% python3 -q
>>> import numpy as np
>>> np.set_printoptions(suppress=True, linewidth=200)
>>> def rnd(a):
...     return np.round(a, 1) + 0
... 
>>> A = np.load("test4.npy")
>>> A
array([[-0.8,  0.9,  0.1,  0.3],
       [ 1.5, -1.5, -0.3, -2.2],
       [ 0.2,  0. ,  0. ,  0.9],
       [-0.6,  0.5,  0.9, -1.4],
       [ 0.2, -0.8,  0.5, -0.8],
       [-0.3,  0.1, -2.9,  1.6],
       [-1. ,  1.3,  0. , -1.2],
       [ 0.8, -0.8,  0.4,  0.1],
       [-0.3,  0.3, -0.9,  0.4],
       [ 0.3, -0.1,  0.5, -0.8],
       [ 1.3, -1.4,  0. ,  2.2],
       [-0.5,  0.4,  0.7,  0.7],
       [ 0. , -0.1,  2.5,  2.8],
       [ 0.5, -0.1,  0.8, -0.6],
       [ 0.3, -0.7,  0.9,  1.9],
       [-1.6,  1.5,  0.5, -0.9],
       [ 0.3,  0. , -0.2,  0.4],
       [-0.9,  0.6, -1.1,  0.3],
       [-2. ,  1.8,  0.1,  1. ],
       [-0.8,  0.6, -0.7, -0.9],
       [ 1. , -0.9,  1.2, -1.1],
       [-1.4,  1.8,  0.8, -0.1],
       [ 1.3, -1.1,  0.2, -0.3],
       [ 0.9, -1. ,  1.6, -0.2],
       [ 0.2, -0.5, -1. ,  0.3],
       [ 0.6, -0.9,  1.6, -0.3]])
>>> Ac = A - A.mean(axis=0)
>>> U, sv, VT = np.linalg.svd(Ac, full_matrices=False)
>>> rnd(VT[0] * np.sign(VT[0, np.abs(VT[0]).argmax()]))
array([-0.7,  0.7, -0.3,  0.1])
>>> rnd((sv ** 2).sum() ** 2 / (sv ** 4).sum())
np.float64(2.9)
>>> np.abs(U[:, 0]).argmax()
np.int64(18)
>>> rnd(Ac.mean(axis=0))
array([0., 0., 0., 0.])
>>> ang = np.deg2rad(60)
>>> F = np.eye(3)
>>> F[np.ix_([2, 1], [2, 1])] = [[np.cos(ang), -np.sin(ang)], [np.sin(ang), np.cos(ang)]]
>>> rnd(F)
array([[ 1. ,  0. ,  0. ],
       [ 0. ,  0.5,  0.9],
       [ 0. , -0.9,  0.5]])
>>> Q = F.astype(float).copy()
>>> for j in range(3):
...     Q[:, j] -= Q[:, :j] @ (Q[:, :j].T @ Q[:, j])
...     Q[:, j] /= np.linalg.norm(Q[:, j])
... 
>>> rnd(Q.T @ F)
array([[1., 0., 0.],
       [0., 1., 0.],
       [0., 0., 1.]])
>>> rnd(Q.T @ Q)
array([[1., 0., 0.],
       [0., 1., 0.],
       [0., 0., 1.]])
>>> rnd(np.linalg.norm(F, axis=0))
array([1., 1., 1.])
>>> F[:, 2] @ F[:, 0]
np.float64(0.0)
>>> Q, V = np.linalg.qr(F[:, :1])[0], np.linalg.qr(F[:, 1:])[0]
>>> sv = np.linalg.svd(Q.T @ V, compute_uv=False)
>>> np.degrees(np.arccos(sv.clip(0, 1)))
array([90.])
>>> sv
array([0.])
>>> rnd(np.sort(np.linalg.eigvals(F).real))
array([0.5, 0.5, 1. ])
>>> rnd(np.linalg.det(F))
np.float64(1.0)
>>> np.flatnonzero(np.linalg.matrix_power((F != 0) + (F.T != 0) + np.eye(3), 3)[1])
array([1, 2])
>>> rnd(F @ F)
array([[ 1. ,  0. ,  0. ],
       [ 0. , -0.5,  0.9],
       [ 0. , -0.9, -0.5]])
>>> (np.linalg.matrix_power((F != 0) + (F.T != 0) + np.eye(3), 3) > 0).astype(int)
array([[1, 0, 0],
       [0, 1, 1],
       [0, 1, 1]])
>>> mat = np.load("block12.npy")
>>> mat
array([[2, 0, 0],
       [2, 0, 0],
       [1, 0, 1]])
>>> # triangular: eigenvalues sit on the diagonal
>>> rnd(np.linalg.norm(mat, 2))
np.float64(3.0)
>>> rnd(np.linalg.norm(mat, axis=0))
array([3., 0., 1.])
>>> rnd(np.linalg.norm(mat, 1)), rnd(np.linalg.norm(mat, np.inf))
(np.float64(5.0), np.float64(2.0))
>>> P = np.triu(np.array([[0, 2, 1], [-1, 3, 2], [-2, -3, 0]]), 1) + np.eye(3)
>>> out = P @ mat @ np.linalg.inv(P)
>>> np.linalg.matrix_rank(out)
np.int64(2)
>>> out
array([[  7., -14.,  22.],
       [  4.,  -8.,  14.],
       [  1.,  -2.,   4.]])
>>> rnd(np.poly(out))
array([ 1., -3.,  2.,  0.])
>>> np.trace(out), np.trace(mat)
(np.float64(3.0), np.int64(3))
>>> out = mat / np.linalg.norm(mat, axis=1, keepdims=True)
>>> C2 = out @ out.T
>>> rnd(C2)
array([[1. , 1. , 0.7],
       [1. , 1. , 0.7],
       [0.7, 0.7, 1. ]])
>>> np.argwhere(np.triu(np.abs(C2) > 0.95, 1))
array([[0, 1]])
>>> rnd(np.sort(np.abs(np.linalg.eigvals(mat))))
array([0., 1., 2.])
>>> rnd(np.linalg.det(mat))
np.float64(0.0)
>>> mat @ mat
array([[4, 0, 0],
       [4, 0, 0],
       [3, 0, 1]])
>>> np.linalg.lstsq(mat[:-1].T, mat[-1])[2]
np.int32(1)
>>> rnd(np.trace(np.linalg.pinv(mat) @ mat))
np.float64(2.0)
>>> np.unique(mat.round(6), axis=0).shape
(2, 3)
>>> data = np.loadtxt("a.csv", delimiter=",")
>>> data
array([[1. , 1. , 1.1],
       [1. , 1.1, 1. ],
       [1. , 1.2, 1. ],
       [1.1, 1.1, 1. ],
       [1.1, 0.9, 1.1],
       [1. , 1. , 0.9],
       [0.9, 1.1, 0.9],
       [1.1, 1.1, 0.8],
       [1. , 1. , 1. ],
       [2. , 4.2, 4. ],
       [1.9, 3.9, 4. ],
       [2.1, 4. , 3.9],
       [2.1, 3.8, 4.2],
       [2. , 4. , 4.2],
       [2.1, 4.2, 4.1],
       [2. , 4. , 4. ],
       [1.9, 3.9, 4. ],
       [1.9, 4.2, 3.9],
       [3.9, 4.2, 1. ],
       [4.1, 3.9, 0.9],
       [4. , 4. , 0.9],
       [4. , 4.1, 1.1],
       [4.1, 4. , 1.1],
       [4. , 4.1, 1.1],
       [4.1, 3.9, 0.9],
       [3.9, 4.1, 1. ],
       [3.7, 3.9, 1. ]])
>>> # rows 10 and 16 are equal
>>> x = np.array([3, 3, -1])
>>> target = data @ x
>>> rnd(np.linalg.lstsq(data, target)[0])
array([ 3.,  3., -1.])
>>> rnd(np.linalg.pinv(data) @ data)
array([[1., 0., 0.],
       [0., 1., 0.],
       [0., 0., 1.]])
>>> rng = np.random.default_rng(7690)
>>> target = target + 0.3 * rng.normal(size=27)
>>> rnd(target)
array([ 4.7,  4.9,  6.1,  5.6,  5.1,  4.5,  5. ,  5.8,  5. , 14.5, 13.7, 14.3, 13.8, 13.7, 14.8, 13.9, 13.2, 13.9, 23.4, 23.1, 22.7, 22.8, 23.3, 23.6, 22.6, 23. , 21.6])
>>> beta, *_ = np.linalg.lstsq(data, target)
>>> beta.round()
array([ 3.,  3., -1.])
>>> rnd(data.T @ (target - data @ beta))
array([0., 0., 0.])
